% ipython --no-banner

In [1]: import numpy as np

In [2]: from numpy import linalg as LA

In [3]: np.set_printoptions(suppress=True, linewidth=200)

In [4]: def rd(a):
   ...:     return np.round(a, 4) + 0
   ...: 

In [5]: f = np.array([-1, -1, -2])

In [6]: rng = np.random.default_rng(4209)

In [7]: data = np.outer(rng.normal(size=14), f) + 0.1 * rng.normal(size=(14, 3))

In [8]: rd(data)
Out[8]: 
array([[-0.1217,  0.1422,  0.1867],
       [-0.7523, -0.7334, -1.2895],
       [ 2.2907,  2.3744,  4.6423],
       [-0.1735, -0.174 , -0.3686],
       [ 0.4245,  0.5944,  0.8722],
       [ 0.9941,  0.9376,  1.5139],
       [ 0.0774,  0.2734,  0.17  ],
       [ 0.0959,  0.4952,  0.642 ],
       [ 0.2938,  0.4951,  0.638 ],
       [ 1.5571,  1.5913,  3.1814],
       [ 0.8132,  0.8066,  1.7277],
       [-0.0761,  0.1235, -0.0578],
       [ 0.4312,  0.3874,  0.837 ],
       [ 0.6942,  0.7449,  1.3386]])

In [9]: hat = data @ LA.solve(data.T @ data, data.T)

In [10]: rd(hat @ data[:, 2])
Out[10]: array([ 0.1867, -1.2895,  4.6423, -0.3686,  0.8722,  1.5139,  0.17  ,  0.642 ,  0.638 ,  3.1814,  1.7277, -0.0578,  0.837 ,  1.3386])

In [11]: print(rd(LA.eigvalsh(hat)))
[0. 0. 0. 0. 0. 0. 0. 0. 0. 0. 0. 1. 1. 1.]

In [12]: U, sigma, Vh = LA.svd(data)

In [13]: print(rd(sigma))
[8.0875 0.4296 0.3301]

In [14]: B = U[:, :1] @ np.diag(sigma[:1]) @ Vh[:1]

In [15]: LA.matrix_rank(data, rtol=0.05)
Out[15]: np.int64(2)

In [16]: rd(np.abs(data - B).max())
Out[16]: np.float64(0.2159)

In [17]: x0 = np.array([0, 1, 2])

In [18]: rhs = data @ x0

In [19]: rd(LA.lstsq(data, rhs)[0])
Out[19]: array([0., 1., 2.])

In [20]: rhs = rhs + 0.05 * rng.normal(size=14)

In [21]: rd(rhs)
Out[21]: array([ 0.4828, -3.3865, 11.5605, -0.9159,  2.3549,  4.0009,  0.5761,  1.8061,  1.7233,  7.9253,  4.2961,  0.0536,  2.0259,  3.3385])

In [22]: c, *_ = LA.lstsq(data, rhs)

In [23]: rd(data.T @ (rhs - data @ c))
Out[23]: array([0., 0., 0.])
